In [1]: import numpy as np

In [2]: np.set_printoptions(suppress=True, linewidth=200)

In [3]: mat = np.load("sample9.npy")

In [4]: print(mat)
[[ 0.  2.  1.  0. -1.  3.  1.  1. -2.  2.  0.  0.]
 [-2. -3. -1. -3. -3.  2. -2.  3.  2. -1.  0.  0.]
 [-2.  2. -1. -1.  3.  3. -2. -3.  3.  0.  0.  0.]
 [ 1. -2.  1. -3. -1. -3.  1.  2.  2. -3.  0.  0.]
 [-3. -3.  2.  3.  3. -2.  2. -1.  0.  0.  0.  0.]
 [-1.  3.  2. -2.  1. -2. -3.  3. -3. -3.  0.  0.]
 [-1.  0.  1. -1.  2. -1. -2.  3. -2.  2.  0.  0.]
 [-1.  2. -3.  3. -1. -2.  1.  0.  0. -2.  0.  0.]
 [ 0. -3.  0.  0. -2. -2. -2. -1. -1. -1.  0.  0.]
 [-3.  0.  0. -3.  3. -2.  1.  3.  2.  0.  0.  0.]
 [ 0.  0.  0.  0.  0.  0.  0.  0.  0.  0. -2.  1.]
 [ 0.  0.  0.  0.  0.  0.  0.  0.  0.  0.  0. -2.]]

In [5]: # 2 groups of indices that never mix

In [6]: M2 = np.linalg.inv(mat)

In [7]: print(round(float(np.linalg.det(mat) * np.linalg.det(M2)), 1))
1.0

In [8]: print((np.abs(M2) > 1e-9).astype(int))
[[1 1 1 1 1 1 1 1 1 1 0 0]
 [1 1 1 1 1 1 1 1 1 1 0 0]
 [1 1 1 1 1 1 1 1 1 1 0 0]
 [1 1 1 1 1 1 1 1 1 1 0 0]
 [1 1 1 1 1 1 1 1 1 1 0 0]
 [1 1 1 1 1 1 1 1 1 1 0 0]
 [1 1 1 1 1 1 1 1 1 1 0 0]
 [1 1 1 1 1 1 1 1 1 1 0 0]
 [1 1 1 1 1 1 1 1 1 1 0 0]
 [1 1 1 1 1 1 1 1 1 1 0 0]
 [0 0 0 0 0 0 0 0 0 0 1 1]
 [0 0 0 0 0 0 0 0 0 0 0 1]]

In [9]: print(np.allclose(M2, mat.T))
False

In [10]: print(np.round(mat @ M2, 1) + 0)
[[1. 0. 0. 0. 0. 0. 0. 0. 0. 0. 0. 0.]
 [0. 1. 0. 0. 0. 0. 0. 0. 0. 0. 0. 0.]
 [0. 0. 1. 0. 0. 0. 0. 0. 0. 0. 0. 0.]
 [0. 0. 0. 1. 0. 0. 0. 0. 0. 0. 0. 0.]
 [0. 0. 0. 0. 1. 0. 0. 0. 0. 0. 0. 0.]
 [0. 0. 0. 0. 0. 1. 0. 0. 0. 0. 0. 0.]
 [0. 0. 0. 0. 0. 0. 1. 0. 0. 0. 0. 0.]
 [0. 0. 0. 0. 0. 0. 0. 1. 0. 0. 0. 0.]
 [0. 0. 0. 0. 0. 0. 0. 0. 1. 0. 0. 0.]
 [0. 0. 0. 0. 0. 0. 0. 0. 0. 1. 0. 0.]
 [0. 0. 0. 0. 0. 0. 0. 0. 0. 0. 1. 0.]
 [0. 0. 0. 0. 0. 0. 0. 0. 0. 0. 0. 1.]]

In [11]: rng = np.random.default_rng(7724)

In [12]: z = rng.permutation(12)

In [13]: M2 = mat[:, z] * rng.choice([-1, 1], 12)

In [14]: print(M2)
[[-3. -1. -2.  1.  0. -0.  1.  0. -2. -2.  1.  0.]
 [-2.  2.  1.  3.  0.  3.  3. -2.  2.  3. -1.  0.]
 [-3.  2. -0. -3.  0.  1. -3. -2.  3. -2. -1.  0.]
 [ 3. -1.  3.  2.  0.  3.  1.  1.  2.  2.  1.  0.]
 [ 2. -2. -0. -1.  0. -3. -3. -3.  0.  3.  2.  0.]
 [ 2.  3.  3.  3.  0.  2. -1. -1. -3. -3.  2.  0.]
 [ 1.  2. -2.  3.  0.  1. -2. -1. -2. -0.  1.  0.]
 [ 2. -1.  2.  0.  0. -3.  1. -1.  0. -2. -3.  0.]
 [ 2.  2.  1. -1.  0. -0.  2.  0. -1.  3.  0.  0.]
 [ 2. -1. -0.  3.  0.  3. -3. -3.  2. -0.  0.  0.]
 [-0. -0. -0.  0. -2. -0. -0.  0.  0. -0.  0.  1.]
 [-0. -0. -0.  0.  0. -0. -0.  0.  0. -0.  0. -2.]]

In [15]: left, _, VT = np.linalg.svd(mat.T @ M2)

In [16]: print(z)
[ 5  6  9  7 10  3  4  0  8  1  2 11]

In [17]: Q, vecs = np.linalg.qr(M2[:, :3])[0], np.linalg.qr(M2[:, 3:])[0]

In [18]: s = np.linalg.svd(Q.T @ vecs, compute_uv=False)

In [19]: print((s > 0.9).sum())
1

In [20]: print(np.round(np.degrees(np.arccos(s.clip(0, 1))), 1))
[ 5.7 28.9 69.3]

In [21]: print(s.round(1))
[1.  0.9 0.4]

In [22]: print((mat != 0).astype(int))
[[0 1 1 0 1 1 1 1 1 1 0 0]
 [1 1 1 1 1 1 1 1 1 1 0 0]
 [1 1 1 1 1 1 1 1 1 0 0 0]
 [1 1 1 1 1 1 1 1 1 1 0 0]
 [1 1 1 1 1 1 1 1 0 0 0 0]
 [1 1 1 1 1 1 1 1 1 1 0 0]
 [1 0 1 1 1 1 1 1 1 1 0 0]
 [1 1 1 1 1 1 1 0 0 1 0 0]
 [0 1 0 0 1 1 1 1 1 1 0 0]
 [1 0 0 1 1 1 1 1 1 0 0 0]
 [0 0 0 0 0 0 0 0 0 0 1 1]
 [0 0 0 0 0 0 0 0 0 0 0 1]]

In [23]: print((np.linalg.matrix_power((mat != 0) + (mat.T != 0) + np.eye(12), 12) > 0).astype(int))
[[1 1 1 1 1 1 1 1 1 1 0 0]
 [1 1 1 1 1 1 1 1 1 1 0 0]
 [1 1 1 1 1 1 1 1 1 1 0 0]
 [1 1 1 1 1 1 1 1 1 1 0 0]
 [1 1 1 1 1 1 1 1 1 1 0 0]
 [1 1 1 1 1 1 1 1 1 1 0 0]
 [1 1 1 1 1 1 1 1 1 1 0 0]
 [1 1 1 1 1 1 1 1 1 1 0 0]
 [1 1 1 1 1 1 1 1 1 1 0 0]
 [1 1 1 1 1 1 1 1 1 1 0 0]
 [0 0 0 0 0 0 0 0 0 0 1 1]
 [0 0 0 0 0 0 0 0 0 0 1 1]]
